$ python -q
>>> import numpy as np
>>> from numpy import linalg as LA
>>> np.set_printoptions(precision=2, suppress=True, linewidth=200, sign=" ")
>>> rd = lambda a: np.round(a, 2) + 0
>>> W0 = np.load("test19.npy")
>>> print(W0)
[[  1  -2   2  -2   1   2  -1   0   0  -1]
 [  1  21   0   0   0   1   2   1  -1   1]
 [  2   0 -40  -1  -2   0  -1   2  -2   1]
 [ -2  -2   2 -21  -2   0  -2   0   0   2]
 [ -2   0   0   0 -18  -2   2  -1   0   2]
 [ -1   2   0   2   0 -41  -2   2  -2  -2]
 [  1   0   2   0  -1  -1 -39  -1   1   2]
 [ -1  -1   1   0   0   2   2   0  -1   2]
 [  0  -1   1   2   2  -1   0  -2  38  -1]
 [  2   1   2   0   0   2   1   2  -2   0]]
>>> x = np.array([1, 2, -1, 2, 2, 0, 1, -2, -1, -1])
>>> y = W0 @ x
>>> print(y)
[ -7  43  32 -58 -36   5 -43  -3 -28   1]
>>> print(rd(LA.solve(W0, y + W0[:, 8])))
[ 1.  2. -1.  2.  2.  0.  1. -2.  0. -1.]
>>> print(rd(LA.solve(W0, y)))
[ 1.  2. -1.  2.  2.  0.  1. -2. -1. -1.]
>>> print(rd(LA.solve(W0, W0[:, 5])))
[ 0.  0.  0.  0.  0.  1.  0.  0.  0.  0.]
>>> m1 = np.array([[1, 1, -1, -1, -1, -1, 1, 1],
...     [1, 1, 1, 1, -1, -1, -1, -1],
...     [1, -1, -1, 1, 1, -1, -1, 1],
...     [1, 1, -1, -1, 1, 1, -1, -1],
...     [1, -1, -1, 1, -1, 1, 1, -1],
...     [1, 1, 1, 1, 1, 1, 1, 1],
...     [1, -1, 1, -1, 1, -1, 1, -1],
...     [1, -1, 1, -1, -1, 1, -1, 1]])
>>> f = np.array([0, -1, 1, -1, 2, 0, 0, 0])
>>> M2 = m1 + np.outer(f, np.eye(8)[2])
>>> print(rd(LA.det(M2) / LA.det(m1)), rd(1 + LA.solve(m1, f)[2]))
0.63 0.62
>>> x = np.array([0, 4, 1, 3, 3, 5, 4, 3, 1, 0])
>>> print((W0 @ x).argmax())
1
>>> print(W0 @ np.eye(10)[0])
[ 1.  1.  2. -2. -2. -1.  1. -1.  0.  2.]
>>> print(np.sign((W0 @ x).round(6)))
[-1  1 -1 -1 -1 -1 -1  1  1  1]
>>> print(np.einsum("ij,j->i", W0, x))
[  -3   99  -49  -83  -59 -195 -164   14   36   24]
>>> print(rd(LA.norm(m1, 2)))
2.83
>>> print(LA.norm(m1, axis=1).argmax())
0
>>> print(rd(LA.norm(m1, "nuc")))
22.63
>>> print(rd(LA.norm(m1, axis=1)))
[ 2.83  2.83  2.83  2.83  2.83  2.83  2.83  2.83]
>>> print(rd(LA.norm(m1, axis=0)))
[ 2.83  2.83  2.83  2.83  2.83  2.83  2.83  2.83]
>>> print(rd(LA.svd(m1, compute_uv=False)))
[ 2.83  2.83  2.83  2.83  2.83  2.83  2.83  2.83]
>>> print(m1.T @ m1)
[[ 8  0  0  0  0  0  0  0]
 [ 0  8  0  0  0  0  0  0]
 [ 0  0  8  0  0  0  0  0]
 [ 0  0  0  8  0  0  0  0]
 [ 0  0  0  0  8  0  0  0]
 [ 0  0  0  0  0  8  0  0]
 [ 0  0  0  0  0  0  8  0]
 [ 0  0  0  0  0  0  0  8]]
>>> U, sig = LA.svd(m1)
Traceback (most recent call last):
  File "<python-input-28>", line 1, in <module>
    U, sig = LA.svd(m1)
    ^^^^^^
ValueError: too many values to unpack (expected 2)
>>> U, sig, Vt = LA.svd(m1, full_matrices=False)
>>> print(rd(U.T @ U))
[[ 1.  0.  0.  0.  0.  0.  0.  0.]
 [ 0.  1.  0.  0.  0.  0.  0.  0.]
 [ 0.  0.  1.  0.  0.  0.  0.  0.]
 [ 0.  0.  0.  1.  0.  0.  0.  0.]
 [ 0.  0.  0.  0.  1.  0.  0.  0.]
 [ 0.  0.  0.  0.  0.  1.  0.  0.]
 [ 0.  0.  0.  0.  0.  0.  1.  0.]
 [ 0.  0.  0.  0.  0.  0.  0.  1.]]
>>> print(rd(Vt @ Vt.T))
[[ 1.  0.  0.  0.  0.  0.  0.  0.]
 [ 0.  1.  0.  0.  0.  0.  0.  0.]
 [ 0.  0.  1.  0.  0.  0.  0.  0.]
 [ 0.  0.  0.  1.  0.  0.  0.  0.]
 [ 0.  0.  0.  0.  1.  0.  0.  0.]
 [ 0.  0.  0.  0.  0.  1.  0.  0.]
 [ 0.  0.  0.  0.  0.  0.  1.  0.]
 [ 0.  0.  0.  0.  0.  0.  0.  1.]]
>>> print(rd(np.cumsum(sig ** 2) / np.sum(sig ** 2)))
[ 0.13  0.25  0.37  0.5   0.62  0.75  0.87  1.  ]
>>> print(U.shape, sig.shape, Vt.shape)
(8, 8) (8,) (8, 8)
>>> print(rd(sig))
[ 2.83  2.83  2.83  2.83  2.83  2.83  2.83  2.83]
>>> X = np.loadtxt("x.csv", delimiter=",")
>>> print(X)
[[  4.32  -0.68   3.77  -0.46  -5.     3.54  -1.     3.32  -4.68   5.     4.32  -4.46  -1.    -0.68]
 [  4.1   -0.9    3.7   -0.6   -5.     3.4   -1.     3.1   -4.9    5.     4.1   -4.6   -1.    -0.9 ]
 [  5.03   0.03   4.01   0.02  -5.     4.02  -1.     4.03  -3.97   5.     5.03  -3.98  -1.     0.03]
 [  2.4   -2.6    3.13  -1.73  -5.     2.27  -1.     1.4   -6.6    5.     2.4   -5.73  -1.    -2.6 ]
 [  6.37   1.37   4.46   0.91  -5.     4.91  -1.     5.37  -2.63   5.     6.37  -3.09  -1.     1.37]
 [ -0.15  -5.15   2.28  -3.43  -5.     0.57  -1.    -1.15  -9.15   5.    -0.15  -7.43  -1.    -5.15]
 [  5.09   0.09   4.03   0.06  -5.     4.06  -1.     4.09  -3.91   5.     5.09  -3.94  -1.     0.09]
 [ 10.13   5.13   5.71   3.42  -5.     7.42  -1.     9.13   1.13   5.    10.13  -0.58  -1.     5.13]
 [  7.86   2.86   4.95   1.91  -5.     5.91  -1.     6.86  -1.14   5.     7.86  -2.09  -1.     2.86]
 [ 10.08   5.08   5.69   3.38  -5.     7.38  -1.     9.08   1.08   5.    10.08  -0.62  -1.     5.08]
 [  6.14   1.14   4.38   0.76  -5.     4.76  -1.     5.14  -2.86   5.     6.14  -3.24  -1.     1.14]
 [  6.01   1.01   4.34   0.68  -5.     4.68  -1.     5.01  -2.99   5.     6.01  -3.32  -1.     1.01]
 [ 10.24   5.24   5.75   3.5   -5.     7.5   -1.     9.24   1.24   5.    10.24  -0.5   -1.     5.24]
 [  4.25  -0.75   3.75  -0.5   -5.     3.5   -1.     3.25  -4.75   5.     4.25  -4.5   -1.    -0.75]
 [  5.8    0.8    4.27   0.53  -5.     4.53  -1.     4.8   -3.2    5.     5.8   -3.47  -1.     0.8 ]
 [  7.37   2.37   4.79   1.58  -5.     5.58  -1.     6.37  -1.63   5.     7.37  -2.42  -1.     2.37]
 [  8.93   3.93   5.31   2.62  -5.     6.62  -1.     7.93  -0.07   5.     8.93  -1.38  -1.     3.93]
 [  6.62   1.62   4.54   1.08  -5.     5.08  -1.     5.62  -2.38   5.     6.62  -2.92  -1.     1.62]
 [  3.85  -1.15   3.62  -0.77  -5.     3.23  -1.     2.85  -5.15   5.     3.85  -4.77  -1.    -1.15]
 [  7.77   2.77   4.92   1.85  -5.     5.85  -1.     6.77  -1.23   5.     7.77  -2.15  -1.     2.77]
 [  7.34   2.34   4.78   1.56  -5.     5.56  -1.     6.34  -1.66   5.     7.34  -2.44  -1.     2.34]
 [  6.73   1.73   4.58   1.15  -5.     5.15  -1.     5.73  -2.27   5.     6.73  -2.85  -1.     1.73]
 [  7.64   2.64   4.88   1.76  -5.     5.76  -1.     6.64  -1.36   5.     7.64  -2.24  -1.     2.64]
 [  5.9    0.9    4.3    0.6   -5.     4.6   -1.     4.9   -3.1    5.     5.9   -3.4   -1.     0.9 ]
 [  8.26   3.26   5.09   2.17  -5.     6.17  -1.     7.26  -0.74   5.     8.26  -1.83  -1.     3.26]
 [  2.57  -2.43   3.19  -1.62  -5.     2.38  -1.     1.57  -6.43   5.     2.57  -5.62  -1.    -2.43]
 [  2.74  -2.26   3.25  -1.5   -5.     2.5   -1.     1.74  -6.26   5.     2.74  -5.5   -1.    -2.26]
 [  2.    -3.     3.    -2.    -5.     2.    -1.     1.    -7.     5.     2.    -6.    -1.    -3.  ]
 [  4.44  -0.56   3.81  -0.37  -5.     3.63  -1.     3.44  -4.56   5.     4.44  -4.37  -1.    -0.56]
 [ 10.03   5.03   5.68   3.36  -5.     7.36  -1.     9.03   1.03   5.    10.03  -0.64  -1.     5.03]
 [ 10.15   5.15   5.72   3.43  -5.     7.43  -1.     9.15   1.15   5.    10.15  -0.57  -1.     5.15]
 [  3.39  -1.61   3.46  -1.07  -5.     2.93  -1.     2.39  -5.61   5.     3.39  -5.07  -1.    -1.61]
 [ -0.03  -5.03   2.32  -3.35  -5.     0.65  -1.    -1.03  -9.03   5.    -0.03  -7.35  -1.    -5.03]
 [  2.65  -2.35   3.22  -1.57  -5.     2.43  -1.     1.65  -6.35   5.     2.65  -5.57  -1.    -2.35]
 [ -1.04  -6.04   1.99  -4.03  -5.    -0.03  -1.    -2.04 -10.04   5.    -1.04  -8.03  -1.    -6.04]
 [  7.35   2.35   4.78   1.57  -5.     5.57  -1.     6.35  -1.65   5.     7.35  -2.43  -1.     2.35]
 [  5.35   0.35   4.12   0.23  -5.     4.23  -1.     4.35  -3.65   5.     5.35  -3.77  -1.     0.35]
 [  8.14   3.14   5.05   2.09  -5.     6.09  -1.     7.14  -0.86   5.     8.14  -1.91  -1.     3.14]
 [  1.7   -3.3    2.9   -2.2   -5.     1.8   -1.     0.7   -7.3    5.     1.7   -6.2   -1.    -3.3 ]
 [ 11.09   6.09   6.03   4.06  -5.     8.06  -1.    10.09   2.09   5.    11.09   0.06  -1.     6.09]]
>>> # rank 4
>>> print(np.allclose(X[:-1].T @ LA.lstsq(X[:-1].T, X[-1])[0], X[-1]))
True
>>> print(LA.lstsq(X[:-1].T, X[-1])[2])
4
>>> try:
...     LA.inv(X)
... except LA.LinAlgError as e:
...     print(repr(e))
... 
LinAlgError('Last 2 dimensions of the array must be square')
>>> print(rd(np.trace(LA.pinv(X) @ X)))
4.0
